% python3 -q
>>> import numpy as np
>>> np.set_printoptions(suppress=True, linewidth=100)
>>> X = np.load("dump.npy")
>>> X
array([[3, 3, 3, 2, 1],
       [3, 3, 3, 3, 2],
       [3, 3, 3, 3, 3],
       [2, 3, 3, 3, 3],
       [1, 2, 3, 3, 3]])
>>> # symmetric
>>> M2 = X / np.sqrt((X ** 2).mean(axis=1, keepdims=True))
>>> np.linalg.matrix_rank(X - X.mean(axis=1, keepdims=True))
np.int64(4)
>>> np.linalg.matrix_rank(M2) == np.linalg.matrix_rank(X)
np.True_
>>> vals, evecs = np.linalg.eigh(X)
>>> x0 = np.array([2, 3, 1, 1, 1])
>>> (np.sign(evecs[:, -1].round(6)) == np.sign(evecs[0, -1].round(6))).astype(int)
array([1, 1, 1, 1, 1])
>>> np.round(evecs * np.abs(vals) @ evecs.T, 3)
array([[3.456, 2.806, 2.449, 2.099, 1.335],
       [2.806, 3.359, 3.066, 2.652, 2.099],
       [2.449, 3.066, 3.768, 3.066, 2.449],
       [2.099, 2.652, 3.066, 3.359, 2.806],
       [1.335, 2.099, 2.449, 2.806, 3.456]])
>>> x0 @ X @ x0
np.int64(174)
>>> t3 = np.stack([X, 5 * X, X[::-1]])
>>> (t3 @ X.T).shape
(3, 5, 5)
>>> np.einsum("bij,cij->bc", t3, t3)
array([[ 189,  945,  177],
       [ 945, 4725,  885],
       [ 177,  885,  189]])
>>> np.round(np.linalg.det(t3), 3)
array([   3., 9375.,    3.])
>>> vals, evecs = np.linalg.eig(X)
>>> vals.round(3)
array([13.502,  2.414,  0.283, -0.785, -0.414])
>>> np.round(X @ evecs[:, 0] - vals[0] * evecs[:, 0], 3) + 0
array([0., 0., 0., 0., 0.])
>>> mat = np.loadtxt("case8.csv", delimiter=",")
>>> mat
array([[ 4.,  5.,  6.,  7.],
       [ 8.,  9., 10., 11.],
       [12., 13., 14., 15.]])
>>> M2 = np.array([[0, -1], [2, 1], [1, 2], [-1, 2]])
>>> mat @ M2
array([[ 9., 27.],
       [17., 43.],
       [25., 59.]])
>>> print(np.einsum("ik,kj->ij", mat, M2))
[[ 9. 27.]
 [17. 43.]
 [25. 59.]]
>>> np.vstack([mat, M2.T]).shape
(5, 4)
>>> M2 @ mat
Traceback (most recent call last):
  File "<python-input-26>", line 1, in <module>
    M2 @ mat
    ~~~^~~~~
ValueError: matmul: Input operand 1 has a mismatch in its core dimension 0, with gufunc signature (n?,k),(k,m?)->(n?,m?) (size 3 is different from 2)
>>> print(np.einsum("ik,kj->ji", mat, M2))
[[ 9. 17. 25.]
 [27. 43. 59.]]
>>> M2 = mat / np.linalg.norm(mat, axis=1, keepdims=True)
>>> C2 = M2 @ M2.T
>>> (C2 - 2 * np.eye(3)).round(6).argmax(axis=1)
array([1, 2, 1])
>>> np.argwhere(np.triu(np.abs(C2) > 0.95, 1))
array([[0, 1],
       [0, 2],
       [1, 2]])
>>> round(float(np.degrees(np.arccos(np.clip(C2[0, 2], -1, 1)))), 3)
6.756
>>> (np.abs(C2) > 0.9).astype(int)
array([[1, 1, 1],
       [1, 1, 1],
       [1, 1, 1]])
>>> feats = np.load("layer8.npy")
>>> feats
array([[1.  , 0.9 , 0.81],
       [0.9 , 1.  , 0.9 ],
       [0.81, 0.9 , 1.  ]])
>>> # symmetric, so the eigenvalues are real
>>> low = np.linalg.cholesky(feats)
>>> low.round(3)
array([[1.   , 0.   , 0.   ],
       [0.9  , 0.436, 0.   ],
       [0.81 , 0.392, 0.436]])
>>> low @ low.T
array([[1.  , 0.9 , 0.81],
       [0.9 , 1.  , 0.9 ],
       [0.81, 0.9 , 1.  ]])
>>> np.round(np.diag(low) ** 2, 3)
array([1.  , 0.19, 0.19])
>>> np.linalg.cond(feats) > 100
np.False_
>>> vals, evecs = np.linalg.eigvalsh(feats)
Traceback (most recent call last):
  File "<python-input-42>", line 1, in <module>
    vals, evecs = np.linalg.eigvalsh(feats)
    ^^^^^^^^^^^
ValueError: too many values to unpack (expected 2)
>>> vals, evecs = np.linalg.eigh(feats)
>>> vals.sum(), np.trace(feats)
(np.float64(3.0), np.float64(3.0))
>>> vals.round(3)
array([0.069, 0.19 , 2.741])
>>> np.round(evecs.T @ feats @ evecs, 3) + 0
array([[0.069, 0.   , 0.   ],
       [0.   , 0.19 , 0.   ],
       [0.   , 0.   , 2.741]])
>>> vals, evecs = np.linalg.eigh(feats)
>>> x0 = np.array([0, 3, -3])
>>> print(np.round(np.linalg.eigvalsh(feats[1:, 1:]), 3))
[0.1 1.9]
>>> print((np.sign(evecs[:, -1].round(6)) == np.sign(evecs[0, -1].round(6))).astype(int))
[1 1 1]
>>> np.round(evecs * np.maximum(vals, 0) @ evecs.T, 3)
array([[1.  , 0.9 , 0.81],
       [0.9 , 1.  , 0.9 ],
       [0.81, 0.9 , 1.  ]])
>>> M2 = np.array([[-2, -2], [3, 0], [0, 0]])
>>> F = np.tile(M2, (2, 3))
>>> F
array([[-2, -2, -2, -2, -2, -2],
       [ 3,  0,  3,  0,  3,  0],
       [ 0,  0,  0,  0,  0,  0],
       [-2, -2, -2, -2, -2, -2],
       [ 3,  0,  3,  0,  3,  0],
       [ 0,  0,  0,  0,  0,  0]])
>>> np.linalg.lstsq(F[:-1].T, F[-1])[2]
np.int32(2)
>>> np.abs(np.diag(np.linalg.qr(F)[1])) > 1e-9
array([ True,  True, False, False, False, False])
>>> np.round(F @ np.linalg.pinv(F) @ F, 3) + 0
array([[-2., -2., -2., -2., -2., -2.],
       [ 3.,  0.,  3.,  0.,  3.,  0.],
       [ 0.,  0.,  0.,  0.,  0.,  0.],
       [-2., -2., -2., -2., -2., -2.],
       [ 3.,  0.,  3.,  0.,  3.,  0.],
       [ 0.,  0.,  0.,  0.,  0.,  0.]])
>>> F.reshape(-1, 2)
array([[-2, -2],
       [-2, -2],
       [-2, -2],
       [ 3,  0],
       [ 3,  0],
       [ 3,  0],
       [ 0,  0],
       [ 0,  0],
       [ 0,  0],
       [-2, -2],
       [-2, -2],
       [-2, -2],
       [ 3,  0],
       [ 3,  0],
       [ 3,  0],
       [ 0,  0],
       [ 0,  0],
       [ 0,  0]])
>>> F.ravel(order="F")
array([-2,  3,  0, -2,  3,  0, -2,  0,  0, -2,  0,  0, -2,  3,  0, -2,  3,  0, -2,  0,  0, -2,  0,
        0, -2,  3,  0, -2,  3,  0, -2,  0,  0, -2,  0,  0])
>>> t3 = F.reshape(6, 2, -1)
>>> t3.transpose(1, 0, 2)
array([[[-2, -2, -2],
        [ 3,  0,  3],
        [ 0,  0,  0],
        [-2, -2, -2],
        [ 3,  0,  3],
        [ 0,  0,  0]],

       [[-2, -2, -2],
        [ 0,  3,  0],
        [ 0,  0,  0],
        [-2, -2, -2],
        [ 0,  3,  0],
        [ 0,  0,  0]]])
>>> t3.sum(axis=1)
array([[-4, -4, -4],
       [ 3,  3,  3],
       [ 0,  0,  0],
       [-4, -4, -4],
       [ 3,  3,  3],
       [ 0,  0,  0]])
>>> np.einsum("ihd,ihd->ih", t3, t3)
array([[12, 12],
       [18,  9],
       [ 0,  0],
       [12, 12],
       [18,  9],
       [ 0,  0]])
>>> J = np.loadtxt("test3.csv", delimiter=",")
>>> J.round(3)
array([[-0.985, -1.263, -2.778,  3.836],
       [ 4.796, -0.081,  0.935,  1.057],
       [ 2.682, -1.056, -1.52 ,  3.792],
       [-0.307,  1.282,  2.521, -4.112],
       [ 3.431,  0.916,  2.638, -2.33 ],
       [ 2.917, -1.01 , -1.373,  3.686],
       [ 2.823,  1.054,  2.776, -2.866],
       [-3.396, -0.926, -2.649,  2.366],
       [-2.897,  1.015,  1.387, -3.696],
       [-3.393, -0.926, -2.65 ,  2.368],
       [ 2.422,  1.122,  2.822, -3.148],
       [ 4.693,  0.304,  1.689, -0.18 ],
       [-3.325,  0.915,  1.088, -3.453],
       [ 2.619, -1.068, -1.557,  3.818],
       [-4.641, -0.359, -1.79 ,  0.364],
       [-4.067, -0.705, -2.356,  1.554],
       [ 3.883, -0.743, -0.611,  2.999]])
>>> Xs = J - J.mean(axis=0)
>>> evecs = np.linalg.svd(Xs)[2][:2]
>>> M2 = Xs - Xs @ evecs.T @ evecs
>>> np.linalg.norm(M2, axis=1).round(6).argmax()
np.int64(0)
>>> np.round(np.diag(evecs.T @ evecs), 3)
array([0.926, 0.066, 0.323, 0.685])
>>> print(round(float(np.linalg.norm(M2) / np.linalg.norm(Xs)), 3))
0.0
>>> np.round(np.cov(Xs @ evecs.T, rowvar=False), 3) + 0
array([[14.225,  0.   ],
       [ 0.   , 11.993]])
>>> np.round((Xs @ evecs.T).std(axis=0), 3)
array([3.659, 3.36 ])
>>> rng = np.random.default_rng(69)
>>> m1 = np.triu(rng.random((3, 3)) < 0.8, 1).astype(int)
>>> m1 = m1 + m1.T
>>> m1
array([[0, 1, 0],
       [1, 0, 0],
       [0, 0, 0]])
>>> # splits into 2 blocks
>>> vals, evecs = np.linalg.eigh(m1)
>>> (vals > 1e-8).sum(), (vals < -1e-8).sum()
(np.int64(1), np.int64(1))
>>> print(np.unique(vals.round(6) + 0, return_counts=True)[1])
[1 1 1]
